$ ipython --no-banner

In [1]: import numpy as np

In [2]: np.set_printoptions(precision=1, suppress=True, linewidth=120, floatmode="fixed")

In [3]: K = np.load("arr.npy")

In [4]: print(K)
[[-2.7  0.0  3.0  1.0 -1.0]
 [ 2.0  3.3 -3.0  3.0  1.0]
 [-1.0 -2.0  1.3 -2.0 -1.0]
 [ 3.0  2.0 -2.0 -2.7 -1.0]
 [-3.0  0.0  3.0  1.0 -0.7]]

In [5]: w, vecs = np.linalg.eig(K)

In [6]: print(np.sort(np.linalg.eigvals(K.T)))
[-4.7 -2.0 -0.7  0.3  5.6]

In [7]: print(np.round(K @ vecs[:, 0] - w[0] * vecs[:, 0], 1) + 0)
[0.0 0.0 0.0 0.0 0.0]

In [8]: print(np.sort(np.linalg.eigvals(np.linalg.inv(K))))
[-1.4 -0.5 -0.2  0.2  3.3]

In [9]: other = K / np.linalg.norm(K, axis=1, keepdims=True)

In [10]: G = other @ other.T

In [11]: print((G - 2 * np.eye(5)).round(6).argmax(axis=1))
[4 3 0 1 0]

In [12]: print(np.argwhere(np.triu(np.abs(G) > 0.95, 1)))
[[0 4]
 [1 2]]

In [13]: print(G[3])
[-0.7  0.3 -0.2  1.0 -0.8]

In [14]: print(G)
[[ 1.0 -0.5  0.4 -0.7  1.0]
 [-0.5  1.0 -1.0  0.3 -0.5]
 [ 0.4 -1.0  1.0 -0.2  0.4]
 [-0.7  0.3 -0.2  1.0 -0.8]
 [ 1.0 -0.5  0.4 -0.8  1.0]]

In [15]: A = np.load("x.npy")

In [16]: print(A)
[[0 0 0 0]
 [0 0 0 0]
 [5 6 3 4]
 [0 0 0 0]
 [5 4 3 4]
 [3 5 3 4]
 [0 0 0 0]
 [0 0 0 0]
 [2 4 0 6]
 [0 0 0 0]
 [1 3 0 3]
 [3 3 3 4]
 [0 0 0 0]
 [0 0 0 0]
 [0 0 0 0]
 [1 1 0 3]
 [1 3 0 3]
 [3 3 3 4]
 [0 0 0 0]
 [0 0 0 0]]

In [17]: Xc = (A - A.mean(axis=0)) / A.std(axis=0)

In [18]: print(Xc.std(axis=0))
[1.0 1.0 1.0 1.0]

In [19]: coef = np.linalg.lstsq(np.delete(Xc, 1, axis=1), Xc[:, 1])[0]

In [20]: print(round(float(1 - np.var(Xc[:, 1] - np.delete(Xc, 1, axis=1) @ coef)), 1))
0.9

In [21]: print(np.abs(coef).argmax())
0

In [22]: print(coef)
[ 0.6 -0.1  0.5]

In [23]: other = np.c_[A[:, :2] @ np.array([[7, -8], [-1, 6]]), np.array([-1, 2, 0, 1, 2, -2, -2, 1, 0, 0, 1, 1, 2, 1, 0, 2, -2, 1, 1, -1])]

In [24]: print(other)
[[  0   0  -1]
 [  0   0   2]
 [ 29  -4   0]
 [  0   0   1]
 [ 31 -16   2]
 [ 16   6  -2]
 [  0   0  -2]
 [  0   0   1]
 [ 10   8   0]
 [  0   0   0]
 [  4  10   1]
 [ 18  -6   1]
 [  0   0   2]
 [  0   0   1]
 [  0   0   0]
 [  6  -2   2]
 [  4  10  -2]
 [ 18  -6   1]
 [  0   0   1]
 [  0   0  -1]]

In [25]: print(np.linalg.matrix_rank(other))
3

In [26]: cent = A[[17, 8]].astype(float)

In [27]: for _ in range(7):
    ...:     idx = np.linalg.norm(A[:, None] - cent, axis=-1).argmin(axis=1)
    ...:     cent = np.array([A[idx == j].mean(axis=0) for j in range(2)])
    ...: 

In [28]: print(idx)
[0 0 1 0 1 1 0 0 1 0 1 1 0 0 0 0 1 1 0 0]

In [29]: print(cent[1] - cent[0])
[2.8 3.8 1.9 3.8]

In [30]: print(np.bincount(idx))
[12  8]

In [31]: print(np.abs(cent[1] - cent[0]).argmax())
1

In [32]: hat = A @ np.linalg.solve(A.T @ A, A.T)

In [33]: print(np.linalg.matrix_rank(np.eye(20) - hat))
16

In [34]: print(hat @ A[:, 0])
[0.0 0.0 5.0 0.0 5.0 3.0 0.0 0.0 2.0 0.0 1.0 3.0 0.0 0.0 0.0 1.0 1.0 3.0 0.0 0.0]

In [35]: feats = np.load("test3.npy")

In [36]: print(feats)
[[-4 -5 -1 -8]
 [ 3 -3  7 -6]
 [-7 -6 12  5]
 [ 0 -6  0 16]]

In [37]: f = np.array([0, 0, 0, 1])

In [38]: other = feats + np.outer(f, np.eye(4)[2])

In [39]: print(np.linalg.matrix_rank(np.linalg.inv(other) - np.linalg.inv(feats), tol=1e-8))
1

In [40]: print(other)
[[-4.0 -5.0 -1.0 -8.0]
 [ 3.0 -3.0  7.0 -6.0]
 [-7.0 -6.0 12.0  5.0]
 [ 0.0 -6.0  1.0 16.0]]

In [41]: x = np.array([1, 2, 0, 2])

In [42]: target = feats @ x

In [43]: print(target)
[-30 -15  -9  20]

In [44]: print(np.round(np.linalg.solve(feats, -3 * target), 1) + 0)
[-3.0 -6.0  0.0 -6.0]

In [45]: print(np.round(np.linalg.solve(feats, feats[:, 2]), 1) + 0)
[0.0 0.0 1.0 0.0]

In [46]: other = np.array([[1, 1, -1], [1, 1, 1], [-2, 0, 1], [2, -1, -2]])

In [47]: print(feats @ other)
[[-23  -1  14]
 [-26   6  13]
 [-27 -18   3]
 [ 26 -22 -38]]

In [48]: print(np.einsum("ik,kj->ji", feats, other))
[[-23 -26 -27  26]
 [ -1   6 -18 -22]
 [ 14  13   3 -38]]

In [49]: print(np.einsum("ik,kj->ij", feats, other))
[[-23  -1  14]
 [-26   6  13]
 [-27 -18   3]
 [ 26 -22 -38]]

In [50]: print(np.einsum("ij->j", feats))
[ -8 -20  18   7]
